% python3 -q
>>> import numpy as np
>>> import numpy.linalg as la
>>> np.set_printoptions(precision=2, suppress=True, linewidth=120)
>>> rnd = lambda a: np.round(a, 2) + 0
>>> m1 = np.load("sample7.npy")
>>> m1
array([[1, 1, 1, 1],
       [2, 2, 2, 2],
       [1, 1, 1, 1],
       [2, 2, 2, 2]])
>>> [round(float(x), 2) for x in la.svd(m1, compute_uv=False)[:3]]
[6.32, 0.0, 0.0]
>>> la.matrix_rank(m1, rtol=0.1)
np.int64(1)
>>> U, s, VT = la.svd(m1)
>>> vecs = VT[:(s > 1e-8).sum()]
>>> rng = np.random.default_rng(69172)
>>> vec = m1[1] + -2 * m1[0] + rng.integers(2) * np.eye(4)[3]
>>> vec
array([0., 0., 0., 1.])
>>> rnd(vecs.T @ vecs)
array([[0.25, 0.25, 0.25, 0.25],
       [0.25, 0.25, 0.25, 0.25],
       [0.25, 0.25, 0.25, 0.25],
       [0.25, 0.25, 0.25, 0.25]])
>>> la.matrix_rank(np.vstack([m1, vec]))
np.int64(2)
>>> out = m1 / la.norm(m1, axis=1, keepdims=True)
>>> cov = out @ out.T
>>> np.argwhere(np.triu(np.abs(cov) > 0.95, 1))
array([[0, 1],
       [0, 2],
       [0, 3],
       [1, 2],
       [1, 3],
       [2, 3]])
>>> rnd(la.norm(out, axis=1))
array([1., 1., 1., 1.])
>>> (np.abs(cov) > 0.9).astype(int)
array([[1, 1, 1, 1],
       [1, 1, 1, 1],
       [1, 1, 1, 1],
       [1, 1, 1, 1]])
>>> np.degrees(np.arccos(np.clip(cov[0, 3], -1, 1)))
np.float64(0.0)
>>> (cov - 2 * np.eye(4)).round(6).argmax(axis=1)
array([1, 0, 0, 0])
>>> cov[0]
array([1., 1., 1., 1.])
>>> u, v = m1[0], m1[1]
>>> u @ v
np.int64(8)
>>> u @ u
np.int64(4)
>>> p = (u @ v) / (u @ u) * u
>>> p
array([2., 2., 2., 2.])
>>> la.matrix_rank(np.outer(u, v))
np.int64(1)
>>> np.outer(u, v)
array([[2, 2, 2, 2],
       [2, 2, 2, 2],
       [2, 2, 2, 2],
       [2, 2, 2, 2]])
>>> (v - p) @ u
np.float64(0.0)
>>> U, s, VT = la.svd(m1)
>>> np.argmax(s[:-1] / (s[1:] + 1e-6)) + 1
np.int64(1)
>>> out = U[:, :1] @ np.diag(s[:1]) @ VT[:1]
>>> rnd(la.norm(m1 - out, 2)), rnd(s[1])
(np.float64(0.0), np.float64(0.0))
>>> rnd(np.abs(m1 - out).max())
np.float64(0.0)
>>> rnd(out)
array([[1., 1., 1., 1.],
       [2., 2., 2., 2.],
       [1., 1., 1., 1.],
       [2., 2., 2., 2.]])
>>> W0 = np.tril(np.array([[0, 1, 2, 1, 2, 0],
...     [2, 3, 2, 0, 2, 2],
...     [1, 3, 3, 2, 1, 2],
...     [1, 1, 0, 0, 2, 3],
...     [2, 1, 3, 3, 2, 2],
...     [3, 0, 1, 2, 3, 1]]), -1) + np.eye(6, dtype=int)
>>> W0
array([[1, 0, 0, 0, 0, 0],
       [2, 1, 0, 0, 0, 0],
       [1, 3, 1, 0, 0, 0],
       [1, 1, 0, 1, 0, 0],
       [2, 1, 3, 3, 1, 0],
       [3, 0, 1, 2, 3, 1]])
>>> # triangular
>>> rnd(np.abs(la.svd(W0)[2][-1]))
array([0.01, 0.04, 0.1 , 0.03, 0.37, 0.92])
>>> [round(float(x), 2) for x in la.svd(W0, compute_uv=False)[:3]]
[6.95, 3.38, 2.47]
>>> la.matrix_rank(W0 - W0[0, 0] * np.eye(6))
np.int64(4)
>>> A = np.load("case8.npy")
>>> A
array([[14, -6, -7],
       [-6, 19,  9],
       [-7,  9, 13]])
>>> # equal to its transpose
>>> out = A / np.sqrt((A ** 2).mean(axis=1, keepdims=True))
>>> rnd(la.norm(out, axis=1))
array([1.73, 1.73, 1.73])
>>> la.matrix_rank(A - A.mean(axis=1, keepdims=True))
np.int64(2)
>>> mat = np.load("out16.npy")
>>> mat
array([[ 0,  0,  7,  0, 10],
       [18, 12,  0, 12,  0],
       [ 2,  4,  0,  4,  2],
       [ 0,  0,  5,  0,  8],
       [ 0,  0,  8,  0, 11],
       [ 0,  0,  3,  0,  6],
       [ 0,  0,  7,  0, 10],
       [ 4,  5,  0,  5,  1],
       [ 0,  0,  5,  0,  8],
       [ 0,  2,  1,  2,  4],
       [ 0,  2,  1,  2,  4],
       [16, 11,  0, 11,  0],
       [16, 11,  0, 11,  0],
       [ 0,  0,  7,  0, 10]])
>>> out = mat + rng.integers(-2, 3, (14, 4)) @ rng.integers(-2, 3, (4, 5))
>>> out
array([[  1,  -2,   8,  -4,   9],
       [ 23,  14,  -5,  14,  -1],
       [  4,  11,  -6,   7,   5],
       [ -5,   3,   6,   5,  10],
       [  1,  -2,   9,  -2,  12],
       [ -3,  -1,   6,   3,  12],
       [  3,   4,   2,   0,   7],
       [  2,  15,  -6,  15,   5],
       [ -4,   6,   3,   4,   6],
       [-13,   4,   8,   8,   7],
       [  0,   7,  -3,   9,   5],
       [ 13,   6,   5,   8,  -6],
       [ 15,  11,   1,  15,   7],
       [ -1,   8,   2,   8,  15]])
>>> np.abs(out - mat).sum(axis=1)
array([ 9, 15, 21, 16,  7, 16, 15, 32, 18, 31, 17, 22, 13, 27])
>>> U, s, VT = la.svd(mat)
>>> vecs = VT[:(s > 1e-8).sum()]
>>> vec = mat[10] + -1 * mat[3] + rng.integers(2) * np.eye(5)[1]
>>> vec
array([ 0.,  3., -4.,  2., -4.])
>>> rnd(la.norm(vec - vecs.T @ vecs @ vec))
np.float64(0.71)
>>> np.allclose(vecs.T @ vecs @ vec, vec)
False
>>> la.matrix_rank(np.vstack([mat, vec]))
np.int64(5)
>>> rnd(np.diag(vecs.T @ vecs))
array([1. , 0.5, 1. , 0.5, 1. ])
>>> idx = mat[:, 4] > np.median(mat[:, 4])
>>> u = mat[idx].mean(axis=0) - mat[~idx].mean(axis=0)
>>> ((mat - mat.mean(axis=0)) @ u > 0).astype(int)
array([1, 0, 0, 1, 1, 1, 1, 0, 1, 1, 1, 0, 0, 1])
>>> rnd(u)
array([-8.  , -6.71,  5.71, -6.71,  7.43])
>>> out = np.array([[-2, 8, -6, 6, 4, 8],
...     [-2, -9, -7, 6, -5, 9],
...     [1, -8, 3, -9, -7, -1],
...     [6, -7, -1, -8, -8, 5],
...     [-3, 7, -1, 1, 3, -9],
...     [-9, 1, -2, -2, 9, -8]])
>>> M = np.triu(out, 1)
>>> M
array([[ 0,  8, -6,  6,  4,  8],
       [ 0,  0, -7,  6, -5,  9],
       [ 0,  0,  0, -9, -7, -1],
       [ 0,  0,  0,  0, -8,  5],
       [ 0,  0,  0,  0,  0, -9],
       [ 0,  0,  0,  0,  0,  0]])
>>> # looks like rank 5
>>> [int(la.matrix_rank(la.matrix_power(M, p))) for p in range(1, 7)]
[5, 4, 3, 2, 1, 0]
>>> vec = np.array([1, 1, 1, 2, 2, 1])
>>> M * vec
array([[  0,   8,  -6,  12,   8,   8],
       [  0,   0,  -7,  12, -10,   9],
       [  0,   0,   0, -18, -14,  -1],
       [  0,   0,   0,   0, -16,   5],
       [  0,   0,   0,   0,   0,  -9],
       [  0,   0,   0,   0,   0,   0]])
>>> M @ (2 * vec)
array([ 60,   8, -66, -22, -18,   0])
>>> M @ np.eye(6)[2]
array([-6., -7.,  0.,  0.,  0.,  0.])
>>> la.norm(M @ vec) <= la.norm(M, 2) * la.norm(vec) + 1e-9
np.True_
>>> M @ vec
array([ 30,   4, -33, -11,  -9,   0])
>>> np.unique(M.round(6), axis=0).shape
(6, 6)
>>> np.allclose(M[:-1].T @ la.lstsq(M[:-1].T, M[-1])[0], M[-1])
True
>>> feats = np.loadtxt("run3.csv", delimiter=",")
>>> rnd(feats)
array([[-8.12,  2.24, -5.38],
       [ 5.18, -7.06,  4.84],
       [ 5.15,  8.52,  0.93],
       [ 4.  ,  9.16,  0.08],
       [-6.95, -6.76, -2.44],
       [ 3.88, -8.13,  4.34],
       [ 2.26,  9.68, -1.08],
       [ 0.8 , -9.55,  2.86],
       [ 8.33,  3.82,  3.99],
       [ 8.46,  3.29,  4.2 ],
       [ 2.44,  9.65, -0.96],
       [-2.17,  9.09, -3.56],
       [ 7.43,  6.03,  2.9 ]])
>>> # null space of dimension 1
>>> la.lstsq(feats[:-1].T, feats[-1])[2]
np.int32(2)
>>> np.allclose(feats[:-1].T @ la.lstsq(feats[:-1].T, feats[-1])[0], feats[-1])
True
>>> d = la.norm(feats[:, None] - feats[None], axis=-1)
>>> (d + 1e9 * np.eye(13)).round(6).argmin(axis=1)
array([11,  5,  3,  2,  0,  1, 10,  5,  9,  8,  6,  6,  8])
>>> rnd(la.norm(feats, axis=1))
array([10., 10., 10., 10., 10., 10., 10., 10., 10., 10., 10., 10., 10.])
>>> d.mean(axis=1).argmax()
np.int64(4)
>>> rnd(d[10])
array([13.64, 17.9 ,  3.49,  1.94, 18.97, 18.61,  0.22, 19.64,  9.66, 10.17,  0.  ,  5.32,  7.28])
>>> np.unravel_index(d.round(6).argmax(), d.shape)
(np.int64(4), np.int64(12))
>>> Xs = feats - feats.mean(axis=0)
>>> U, s, VT = la.svd(Xs, full_matrices=False)
>>> rnd(s)
array([26.64, 20.97,  0.  ])
>>> np.abs(VT[0]).argmax()
np.int64(1)
>>> la.matrix_rank(Xs)
np.int64(2)
>>> np.searchsorted(np.cumsum(s ** 2) / (s ** 2).sum(), 0.9) + 1
np.int64(2)
>>> arr = np.loadtxt("w.csv", delimiter=",")
>>> arr
array([[1., 0., 0., 0., 0., 0.],
       [0., 0., 0., 1., 0., 0.],
       [0., 1., 3., 0., 1., 0.],
       [0., 1., 1., 0., 0., 0.]])
>>> vec = np.array([-1, 0, -1, -1, 2, 2])
>>> a = np.maximum(arr @ vec, 0)
>>> np.maximum(arr @ vec, 0) - np.maximum(-arr @ vec, 0)
array([-1., -1., -1., -1.])
>>> rnd(np.tanh(arr @ vec))
array([-0.76, -0.76, -0.76, -0.76])
>>> a
array([0., 0., 0., 0.])
>>> rnd(la.norm(arr))
np.float64(3.87)
>>> np.abs(arr).max()
np.float64(3.0)
>>> np.diff(arr, axis=0)
array([[-1.,  0.,  0.,  1.,  0.,  0.],
       [ 0.,  1.,  3., -1.,  1.,  0.],
       [ 0.,  0., -2.,  0., -1.,  0.]])
>>> arr.sum(axis=0)
array([1., 2., 4., 1., 1., 0.])
>>> rnd(la.svd(arr, compute_uv=False))
array([3.54, 1.  , 1.  , 0.69])
>>> arr.mean(axis=0)
array([0.25, 0.5 , 1.  , 0.25, 0.25, 0.  ])
>>> np.count_nonzero(arr)
np.int64(7)
>>> arr.sum(axis=1)
array([1., 1., 5., 2.])
>>> arr - arr[0]
array([[ 0.,  0.,  0.,  0.,  0.,  0.],
       [-1.,  0.,  0.,  1.,  0.,  0.],
       [-1.,  1.,  3.,  0.,  1.,  0.],
       [-1.,  1.,  1.,  0.,  0.,  0.]])
>>> out = arr + rng.integers(-2, 3, (4, 1)) @ rng.integers(-2, 3, (1, 6))
>>> out
array([[ 3., -4.,  0.,  4., -4., -2.],
       [-1.,  2.,  0., -1.,  2.,  1.],
       [-1.,  3.,  3., -2.,  3.,  1.],
       [ 1., -1.,  1.,  2., -2., -1.]])
>>> out - arr
array([[ 2., -4.,  0.,  4., -4., -2.],
       [-1.,  2.,  0., -2.,  2.,  1.],
       [-1.,  2.,  0., -2.,  2.,  1.],
       [ 1., -2.,  0.,  2., -2., -1.]])
>>> F = np.load("test11.npy")
>>> F
array([[ 3.61,  0.58, -3.3 ,  0.45,  2.03, -2.45],
       [ 0.58,  1.88, -1.21, -1.24, -0.29, -1.16],
       [-3.3 , -1.21, -4.98,  2.22, -0.77, -0.38],
       [ 0.45, -1.24,  2.22,  3.2 , -2.47,  1.34],
       [ 2.03, -0.29, -0.77, -2.47, -2.9 , -4.64],
       [-2.45, -1.16, -0.38,  1.34, -4.64,  2.21]])
>>> u = np.array([-3, -1, -3, 2, -3, 3])
>>> out = F + np.outer(u, np.eye(6)[0])
>>> la.matrix_rank(out - F)
np.int64(1)
>>> la.matrix_rank(la.inv(out) - la.inv(F), tol=1e-8)
np.int64(1)
>>> rnd(out)
array([[ 0.61,  0.58, -3.3 ,  0.45,  2.03, -2.45],
       [-0.42,  1.88, -1.21, -1.24, -0.29, -1.16],
       [-6.3 , -1.21, -4.98,  2.22, -0.77, -0.38],
       [ 2.45, -1.24,  2.22,  3.2 , -2.47,  1.34],
       [-0.97, -0.29, -0.77, -2.47, -2.9 , -4.64],
       [ 0.55, -1.16, -0.38,  1.34, -4.64,  2.21]])
>>> O, vecs = la.qr(F[:, :5])[0], la.qr(F[:, 5:])[0]
>>> s = la.svd(O.T @ vecs, compute_uv=False)
>>> (s > 0.9).sum()
np.int64(1)
>>> rnd(la.norm(O @ O.T - vecs @ vecs.T, 2))
np.float64(1.0)
